$ ipython --no-banner

In [1]: import numpy as np

In [2]: from numpy import linalg as LA

In [3]: np.set_printoptions(suppress=True, linewidth=160)

In [4]: rng = np.random.default_rng(47118)

In [5]: data = np.eye(5, dtype=int)[rng.permutation(5)] * np.array([2, 1, 4, -2, -1])

In [6]: data
Out[6]: 
array([[ 0,  1,  0,  0,  0],
       [ 0,  0,  0,  0, -1],
       [ 2,  0,  0,  0,  0],
       [ 0,  0,  4,  0,  0],
       [ 0,  0,  0, -2,  0]])

In [7]: vec = np.array([1, 0, 1, 1, 2])

In [8]: y = data @ vec

In [9]: y
Out[9]: array([ 0, -2,  2,  4, -2])

In [10]: np.round(LA.solve(data.T, data[0]), 3)
Out[10]: array([ 1., -0.,  0.,  0., -0.])

In [11]: np.round(LA.solve(data, y + data[:, 4]), 3)
Out[11]: array([1., 0., 1., 1., 3.])

In [12]: np.round(LA.solve(data, 4 * y), 3)
Out[12]: array([4., 0., 4., 4., 8.])

In [13]: C2 = data.T @ data

In [14]: np.round(LA.eigvalsh(C2)[::-1], 3)
Out[14]: array([16.,  4.,  4.,  1.,  1.])

In [15]: C2
Out[15]: 
array([[ 4,  0,  0,  0,  0],
       [ 0,  1,  0,  0,  0],
       [ 0,  0, 16,  0,  0],
       [ 0,  0,  0,  4,  0],
       [ 0,  0,  0,  0,  1]])

In [16]: w, vecs = LA.eig(C2)

In [17]: np.prod(w)
Out[17]: np.float64(256.0)

In [18]: np.round(np.sort(LA.eigvals(LA.inv(C2))), 3)
Out[18]: array([0.062, 0.25 , 0.25 , 1.   , 1.   ])

In [19]: proj = np.triu(np.array([[0, 0, 2, 1, 1],
    ...:     [0, 0, 0, 0, 1],
    ...:     [0, 2, 1, 2, 2],
    ...:     [0, 2, 1, 0, 0],
    ...:     [2, 0, 1, 1, 2]]), 1) + np.eye(5)

In [20]: A2 = proj @ data @ LA.inv(proj)

In [21]: proj @ data - data @ proj
Out[21]: 
array([[ 4.,  0.,  4., -2., -1.],
       [ 0.,  0.,  0., -2.,  0.],
       [ 0.,  0.,  4., -6., -2.],
       [ 0.,  0.,  0., -8., -8.],
       [ 0.,  0.,  0.,  0.,  0.]])

In [22]: np.round(np.poly(A2), 3) + 0
Out[22]: array([  1.,   0.,   0.,   0.,   0., -16.])

In [23]: np.trace(A2), np.trace(data)
Out[23]: (np.float64(0.0), np.int64(0))

In [24]: A2 = np.array([[-4, 2, -2], [-2, 5, 5]])

In [25]: W0 = np.block([[np.zeros((2, 2)), A2], [A2.T, np.zeros((3, 3))]])

In [26]: W0
Out[26]: 
array([[ 0.,  0., -4.,  2., -2.],
       [ 0.,  0., -2.,  5.,  5.],
       [-4., -2.,  0.,  0.,  0.],
       [ 2.,  5.,  0.,  0.,  0.],
       [-2.,  5.,  0.,  0.,  0.]])

In [27]: w, vecs = LA.eigh(W0)

In [28]: w.round(3) + 0
Out[28]: array([-7.483, -4.69 ,  0.   ,  4.69 ,  7.483])

In [29]: np.abs(vecs[:, -1]).round(6).argmax()
Out[29]: np.int64(1)

In [30]: np.round(vecs @ np.diag(w) @ vecs.T, 3) + 0
Out[30]: 
array([[ 0.,  0., -4.,  2., -2.],
       [ 0.,  0., -2.,  5.,  5.],
       [-4., -2.,  0.,  0.,  0.],
       [ 2.,  5.,  0.,  0.,  0.],
       [-2.,  5.,  0.,  0.,  0.]])

In [31]: np.round(LA.eigvalsh(W0 @ W0), 3) + 0
Out[31]: array([ 0., 22., 22., 56., 56.])

In [32]: np.round(LA.eigvalsh(W0 + 3 * np.eye(5)), 3)
Out[32]: array([-4.483, -1.69 ,  3.   ,  7.69 , 10.483])

In [33]: np.unique(w.round(6) + 0, return_counts=True)[1]
Out[33]: array([1, 1, 1, 1, 1])

In [34]: np.round(np.abs(vecs[:, -1]), 3)
Out[34]: array([0.171, 0.686, 0.275, 0.504, 0.413])

In [35]: np.round(LA.svd(W0, compute_uv=False), 3) + 0
Out[35]: array([7.483, 7.483, 4.69 , 4.69 , 0.   ])

In [36]: w, vecs = LA.eigh(W0)

In [37]: vec = np.array([2, 2, 1, 3, 3])

In [38]: np.round(LA.eigvalsh(W0[1:, 1:]), 3)
Out[38]: array([-7.348,  0.   ,  0.   ,  7.348])

In [39]: np.round(vecs * np.abs(w) @ vecs.T, 3) + 0
Out[39]: 
array([[ 4.855,  0.657,  0.   ,  0.   ,  0.   ],
       [ 0.657,  7.319,  0.   ,  0.   ,  0.   ],
       [ 0.   ,  0.   ,  3.59 , -2.602,  0.585],
       [ 0.   ,  0.   , -2.602,  3.917,  2.624],
       [ 0.   ,  0.   ,  0.585,  2.624,  4.666]])

In [40]: vec @ W0 @ vec
Out[40]: np.float64(96.0)

In [41]: np.abs(W0).sum(axis=1).max(), round(float(np.abs(w).max()), 3)
Out[41]: (np.float64(12.0), 7.483)

In [42]: np.unique(W0.round(6), axis=0).shape
Out[42]: (5, 5)

In [43]: np.round(W0 @ LA.pinv(W0) @ W0, 3) + 0
Out[43]: 
array([[ 0.,  0., -4.,  2., -2.],
       [ 0.,  0., -2.,  5.,  5.],
       [-4., -2.,  0.,  0.,  0.],
       [ 2.,  5.,  0.,  0.,  0.],
       [-2.,  5.,  0.,  0.,  0.]])

In [44]: round(LA.det(W0.T), 3)
Out[44]: np.float64(0.0)

In [45]: np.einsum("ij,ji->", W0, W0)
Out[45]: np.float64(156.0)

In [46]: proj = np.triu(np.array([[-1, 1, -1, 0, 0],
    ...:     [1, 1, 1, -2, 3],
    ...:     [-1, 1, -1, 1, 0],
    ...:     [3, -1, 3, 2, -1],
    ...:     [-3, 1, -1, -3, -3]]), 1) + np.eye(5)

In [47]: A2 = proj @ W0 @ LA.inv(proj)

In [48]: np.trace(A2), np.trace(W0)
Out[48]: (np.float64(0.0), np.float64(0.0))

In [49]: A2
Out[49]: 
array([[  4.,  -2.,   0.,   3.,  12.],
       [-14.,  17., -33.,  72.,  26.],
       [ -2.,   5.,  -7.,  17.,   2.],
       [  4.,  -4.,   8., -16.,  -4.],
       [ -2.,   7.,  -9.,  23.,   2.]])
